$ python -q
>>> import numpy as np
>>> np.set_printoptions(suppress=True, linewidth=160)
>>> tidy = lambda a: np.round(a, 3) + 0
>>> F = np.loadtxt("w.csv", delimiter=",")
>>> tidy(F)
array([[ 0.018, -0.27 , -0.23 , -0.338, -0.15 ,  0.262, -0.213, -0.377],
       [-0.27 , -1.677,  0.092, -0.134,  0.17 , -0.509,  0.149,  0.423],
       [-0.23 ,  0.092, -0.615, -0.339,  0.147,  0.081, -0.181, -0.135],
       [-0.338, -0.134, -0.339, -0.211, -0.074, -0.066,  0.028,  0.35 ],
       [-0.15 ,  0.17 ,  0.147, -0.074, -0.882,  0.294,  0.104, -0.131],
       [ 0.262, -0.509,  0.081, -0.066,  0.294,  0.011, -0.164, -0.376],
       [-0.213,  0.149, -0.181,  0.028,  0.104, -0.164,  0.087,  0.283],
       [-0.377,  0.423, -0.135,  0.35 , -0.131, -0.376,  0.283, -0.732]])
>>> U, sv, Vh = np.linalg.svd(F)
>>> print(np.argmax(sv[:-1] / (sv[1:] + 1e-6)) + 1)
5
>>> M2 = U[:, :5] @ np.diag(sv[:5]) @ Vh[:5]
>>> np.linalg.matrix_rank(F, rtol=0.05)
np.int64(5)
>>> print(tidy(np.abs(F - M2).max()))
0.0
>>> np.linalg.matrix_rank(M2)
np.int64(5)
>>> tidy(M2)
array([[ 0.018, -0.27 , -0.23 , -0.338, -0.15 ,  0.262, -0.213, -0.377],
       [-0.27 , -1.677,  0.092, -0.134,  0.17 , -0.509,  0.149,  0.423],
       [-0.23 ,  0.092, -0.615, -0.339,  0.147,  0.081, -0.181, -0.135],
       [-0.338, -0.134, -0.339, -0.211, -0.074, -0.066,  0.028,  0.35 ],
       [-0.15 ,  0.17 ,  0.147, -0.074, -0.882,  0.294,  0.104, -0.131],
       [ 0.262, -0.509,  0.081, -0.066,  0.294,  0.011, -0.164, -0.376],
       [-0.213,  0.149, -0.181,  0.028,  0.104, -0.164,  0.087,  0.283],
       [-0.377,  0.423, -0.135,  0.35 , -0.131, -0.376,  0.283, -0.732]])
>>> evals, V = np.linalg.eigh(M2)
>>> np.unique(evals.round(6) + 0, return_counts=True)[1]
array([1, 3, 3, 1])
>>> np.abs(V[:, -1]).round(6).argmax()
np.int64(0)
>>> arr = np.load("layer17.npy")
>>> print(arr)
[[ 0 -2  5 -3  0 -5 -3]
 [ 2  0 -4  2 -2  0  4]
 [-5  4  0  1  1 -5 -3]
 [ 3 -2 -1  0 -2  4 -3]
 [ 0  2 -1  2  0  2 -3]
 [ 5  0  5 -4 -2  0  4]
 [ 3 -4  3  3  3 -4  0]]
>>> U, sv = np.linalg.svd(arr)
Traceback (most recent call last):
  File "<python-input-17>", line 1, in <module>
    U, sv = np.linalg.svd(arr)
    ^^^^^
ValueError: too many values to unpack (expected 2)
>>> U, sv, Vh = np.linalg.svd(arr, full_matrices=False)
>>> (sv > 1e-8).sum()
np.int64(6)
>>> tidy(sv)
array([11.858, 11.858,  7.376,  7.376,  3.314,  3.314,  0.   ])
>>> tidy(Vh @ Vh.T)
array([[1., 0., 0., 0., 0., 0., 0.],
       [0., 1., 0., 0., 0., 0., 0.],
       [0., 0., 1., 0., 0., 0., 0.],
       [0., 0., 0., 1., 0., 0., 0.],
       [0., 0., 0., 0., 1., 0., 0.],
       [0., 0., 0., 0., 0., 1., 0.],
       [0., 0., 0., 0., 0., 0., 1.]])
>>> U.shape, sv.shape, Vh.shape
((7, 7), (7,), (7, 7))
>>> tidy(np.cumsum(sv ** 2) / np.sum(sv ** 2))
array([0.341, 0.683, 0.815, 0.947, 0.973, 1.   , 1.   ])
>>> W1 = np.array([[1, 0, 1, 2],
...     [3, 2, 3, 3],
...     [2, 1, 1, 3],
...     [2, 2, 3, 1],
...     [0, 3, 0, 0],
...     [3, 1, 2, 0],
...     [2, 1, 3, 1]])
>>> beta = np.array([1, -4, 3, 3])
>>> act = np.maximum(arr @ W1 + beta, 0)
>>> np.linalg.matrix_rank(act)
np.int64(4)
>>> (act > 0).astype(int)
array([[0, 0, 0, 1],
       [1, 0, 1, 1],
       [0, 1, 0, 1],
       [1, 0, 0, 0],
       [1, 1, 1, 1],
       [1, 0, 1, 1],
       [0, 1, 0, 1]])
>>> tidy((act > 0).mean(axis=0))
array([0.571, 0.429, 0.429, 0.857])
>>> act
array([[ 0,  0,  0,  6],
       [ 7,  0, 19,  1],
       [ 0,  1,  0,  3],
       [ 2,  0,  0,  0],
       [ 9,  2,  9,  5],
       [16,  0, 13, 28],
       [ 0,  2,  0,  9]])
>>> cent = np.array([[0, 1, 1], [1, 2, 0], [1, 0, 2], [0, 2, 0]])
>>> act @ cent
array([[ 0, 12,  0],
       [19,  9, 45],
       [ 1,  8,  0],
       [ 0,  2,  2],
       [11, 23, 27],
       [13, 72, 42],
       [ 2, 22,  0]])
>>> (act @ cent).round(6).argmax(axis=1)
array([1, 2, 1, 1, 2, 1, 1])
